% python3 -q
>>> import numpy as np
>>> np.set_printoptions(precision=4, suppress=True, linewidth=120, sign=" ")
>>> E = np.load("w.npy")
>>> E
array([[ 11,  11,  -6],
       [  7,   7, -10],
       [ 10,  10,  -7],
       [  8,   8,  -9]])
>>> U, s, Vt = np.linalg.svd(E)
>>> evecs = Vt[:(s > 1e-8).sum()]
>>> rng = np.random.default_rng(2933)
>>> x0 = E[1] + 3 * E[3] + rng.integers(2) * np.eye(3)[1]
>>> x0
array([ 31.,  31., -37.])
>>> np.diag(evecs.T @ evecs)
array([ 0.5,  0.5,  1. ])
>>> round(np.linalg.norm(x0 - evecs.T @ evecs @ x0), 4)
np.float64(0.0)
>>> rank = np.linalg.matrix_rank(E)
>>> rank
np.int64(2)
>>> null = np.linalg.svd(E)[2][rank:].T
>>> np.round(null[:, 0] / null[np.abs(null[:, 0]).round(6).argmax(), 0], 4) + 0
array([ 1., -1.,  0.])
>>> [int(np.linalg.matrix_rank(E[:i])) for i in range(1, len(E) + 1)]
[1, 2, 2, 2]
>>> [int(np.linalg.matrix_rank(np.delete(E, i, axis=0))) for i in range(4)]
[2, 2, 2, 2]
>>> np.allclose(E[:-1].T @ np.linalg.lstsq(E[:-1].T, E[-1])[0], E[-1])
True
>>> np.unique(E.round(6), axis=0).shape
(4, 3)
>>> np.abs(np.diag(np.linalg.qr(E)[1])) > 1e-9
array([ True, False,  True])
>>> E @ np.linalg.pinv(E) @ E
array([[ 11.,  11.,  -6.],
       [  7.,   7., -10.],
       [ 10.,  10.,  -7.],
       [  8.,   8.,  -9.]])
>>> np.round(np.trace(np.linalg.pinv(E) @ E), 4)
np.float64(2.0)
>>> np.linalg.lstsq(E[:-1].T, E[-1])[2]
np.int32(2)
>>> [round(float(x), 4) for x in np.linalg.svd(E, compute_uv=False)[:3]]
[30.1422, 5.0445, 0.0]
>>> np.argsort(-np.linalg.norm(E, axis=0).round(6), kind="stable")[:3]
array([ 0,  1,  2])
>>> C2 = E.T @ E
>>> np.allclose(C2, C2.T)
True
>>> (E @ E.T).shape
(4, 4)
>>> np.linalg.matrix_rank(C2)
np.int64(2)
>>> np.round(np.linalg.eigvalsh(C2)[::-1], 4) + 0
array([ 908.5529,   25.4471,    0.    ])
>>> C2
array([[ 334,  334, -278],
       [ 334,  334, -278],
       [-278, -278,  266]])
>>> np.trace(C2), (E ** 2).sum()
(np.int64(934), np.int64(934))
